$ python3 -q
>>> import numpy as np
>>> from numpy import linalg as LA
>>> np.set_printoptions(precision=2, suppress=True, linewidth=200)
>>> arr = np.load("out0.npy")
>>> arr
array([[24., 40., 40., 40.,  0., 15., 20.,  0.],
       [40., 63., 64., 64.,  0., 24., 32.,  0.],
       [40., 64., 63., 64.,  0., 24., 32.,  0.],
       [40., 64., 64., 63.,  0., 24., 32.,  0.],
       [ 0.,  0.,  0.,  0., -1.,  0.,  0.,  0.],
       [15., 24., 24., 24.,  0.,  8., 12.,  0.],
       [20., 32., 32., 32.,  0., 12., 15.,  0.],
       [ 0.,  0.,  0.,  0.,  0.,  0.,  0., -1.]])
>>> left, sv, Vh = LA.svd(arr)
>>> sv
array([241.,   1.,   1.,   1.,   1.,   1.,   1.,   1.])
>>> other = left[:, :1] @ np.diag(sv[:1]) @ Vh[:1]
>>> other
array([[24.9 , 39.83, 39.83, 39.83,  0.  , 14.94, 19.92,  0.  ],
       [39.83, 63.74, 63.74, 63.74,  0.  , 23.9 , 31.87,  0.  ],
       [39.83, 63.74, 63.74, 63.74,  0.  , 23.9 , 31.87,  0.  ],
       [39.83, 63.74, 63.74, 63.74,  0.  , 23.9 , 31.87,  0.  ],
       [ 0.  ,  0.  ,  0.  ,  0.  ,  0.  ,  0.  ,  0.  ,  0.  ],
       [14.94, 23.9 , 23.9 , 23.9 ,  0.  ,  8.96, 11.95,  0.  ],
       [19.92, 31.87, 31.87, 31.87,  0.  , 11.95, 15.93,  0.  ],
       [ 0.  ,  0.  ,  0.  ,  0.  ,  0.  ,  0.  ,  0.  ,  0.  ]])
>>> round(LA.norm(arr - other) / LA.norm(arr), 2)
np.float64(0.01)
>>> LA.matrix_rank(arr, rtol=0.05)
np.int64(1)
>>> np.abs(arr - other).max()
np.float64(1.0)
>>> round(LA.norm(arr - other, 2), 2), np.round(sv[1], 2)
(np.float64(1.0), np.float64(1.0))
>>> np.allclose(other @ other.T, other.T @ other)
True
>>> other @ other
array([[ 6000.1 ,  9600.17,  9600.17,  9600.17,     0.  ,  3600.06,  4800.08,     0.  ],
       [ 9600.17, 15360.26, 15360.26, 15360.26,     0.  ,  5760.1 ,  7680.13,     0.  ],
       [ 9600.17, 15360.26, 15360.26, 15360.26,     0.  ,  5760.1 ,  7680.13,     0.  ],
       [ 9600.17, 15360.26, 15360.26, 15360.26,     0.  ,  5760.1 ,  7680.13,     0.  ],
       [    0.  ,     0.  ,     0.  ,     0.  ,     0.  ,     0.  ,     0.  ,     0.  ],
       [ 3600.06,  5760.1 ,  5760.1 ,  5760.1 ,     0.  ,  2160.04,  2880.05,     0.  ],
       [ 4800.08,  7680.13,  7680.13,  7680.13,     0.  ,  2880.05,  3840.07,     0.  ],
       [    0.  ,     0.  ,     0.  ,     0.  ,     0.  ,     0.  ,     0.  ,     0.  ]])
>>> np.round(np.sort(np.abs(LA.eigvals(other))), 2) + 0
array([  0.,   0.,   0.,   0.,   0.,   0.,   0., 241.])
